In [1]: import numpy as np

In [2]: from numpy import linalg as LA

In [3]: np.set_printoptions(precision=2, suppress=True, linewidth=200, floatmode="fixed")

In [4]: X = np.loadtxt("mat.csv", delimiter=",")

In [5]: X
Out[5]: 
array([[11.58,  9.72, 29.55],
       [ 9.83,  9.84, 31.56],
       [ 9.41,  9.44, 30.46],
       [ 9.98, 10.49, 31.20],
       [ 9.68, 10.04, 28.82],
       [ 8.87, 11.16, 30.62],
       [ 9.77,  9.05, 28.32],
       [ 9.84,  8.69, 30.95],
       [ 8.95,  8.54, 31.39],
       [10.22, 10.33, 30.12],
       [10.17,  9.46, 29.03],
       [ 8.30, 10.30, 30.44],
       [ 9.40,  9.09, 31.38],
       [10.66, 10.04, 28.73],
       [10.52,  8.35, 29.95],
       [10.01, 10.79, 29.22],
       [ 9.19, 10.57, 29.41],
       [ 9.13,  8.40, 30.74],
       [10.51, 10.28, 31.02],
       [10.69,  9.86, 30.71],
       [10.25, 11.23, 30.12],
       [10.06, 11.60, 28.88],
       [11.25,  9.33, 31.42],
       [ 8.85, 10.40, 30.15],
       [11.05,  8.72, 30.33],
       [ 8.97,  9.08, 30.84],
       [ 9.71, 10.65, 32.10],
       [10.44,  9.32, 28.94],
       [ 9.13, 10.95, 29.64],
       [10.77,  9.30, 29.48],
       [11.88, 11.08, 29.86],
       [ 9.82, 10.00, 27.83],
       [ 9.49,  9.17, 31.58],
       [10.31,  9.18, 30.51],
       [ 9.81,  8.90, 29.19]])

In [6]: # column 2 dominates

In [7]: lab = X[:, 0] > np.median(X[:, 0])

In [8]: f = X[lab].mean(axis=0) - X[~lab].mean(axis=0)

In [9]: np.argsort(-np.abs(f).round(6), kind="stable")
Out[9]: array([0, 2, 1])

In [10]: f
Out[10]: array([ 1.27,  0.26, -0.36])

In [11]: ((X - X.mean(axis=0)) @ f > 0).astype(int)
Out[11]: array([1, 0, 0, 0, 1, 0, 1, 0, 0, 1, 1, 0, 0, 1, 1, 1, 0, 0, 1, 1, 1, 1, 1, 0, 1, 0, 0, 1, 0, 1, 1, 1, 0, 1, 0])

In [12]: lab.astype(int)
Out[12]: array([1, 0, 0, 1, 0, 0, 0, 0, 0, 1, 1, 0, 0, 1, 1, 1, 0, 0, 1, 1, 1, 1, 1, 0, 1, 0, 0, 1, 0, 1, 1, 0, 0, 1, 0])

In [13]: out = np.c_[X[:, :2] @ np.array([[3, 1], [0, 0]]), np.array([0, -2, 2, -3, -2, -1, -1, 3, 0, 1, 0, 2, 3, -1, 2, 2, -1, -2, -1, 1, -3, 1, -1, -1, 1, 2, 3, 0, 1, 0, -3, 1, -1, 2, -1])]

In [14]: out
Out[14]: 
array([[34.74, 11.58,  0.00],
       [29.49,  9.83, -2.00],
       [28.23,  9.41,  2.00],
       [29.94,  9.98, -3.00],
       [29.04,  9.68, -2.00],
       [26.61,  8.87, -1.00],
       [29.31,  9.77, -1.00],
       [29.52,  9.84,  3.00],
       [26.85,  8.95,  0.00],
       [30.66, 10.22,  1.00],
       [30.51, 10.17,  0.00],
       [24.90,  8.30,  2.00],
       [28.20,  9.40,  3.00],
       [31.98, 10.66, -1.00],
       [31.56, 10.52,  2.00],
       [30.03, 10.01,  2.00],
       [27.57,  9.19, -1.00],
       [27.39,  9.13, -2.00],
       [31.53, 10.51, -1.00],
       [32.07, 10.69,  1.00],
       [30.75, 10.25, -3.00],
       [30.18, 10.06,  1.00],
       [33.75, 11.25, -1.00],
       [26.55,  8.85, -1.00],
       [33.15, 11.05,  1.00],
       [26.91,  8.97,  2.00],
       [29.13,  9.71,  3.00],
       [31.32, 10.44,  0.00],
       [27.39,  9.13,  1.00],
       [32.31, 10.77,  0.00],
       [35.64, 11.88, -3.00],
       [29.46,  9.82,  1.00],
       [28.47,  9.49, -1.00],
       [30.93, 10.31,  2.00],
       [29.43,  9.81, -1.00]])

In [15]: np.round(LA.lstsq(X, out[:, 0])[0], 2) + 0
Out[15]: array([3.00, 0.00, 0.00])

In [16]: LA.matrix_rank(np.c_[X, out])
Out[16]: np.int64(4)
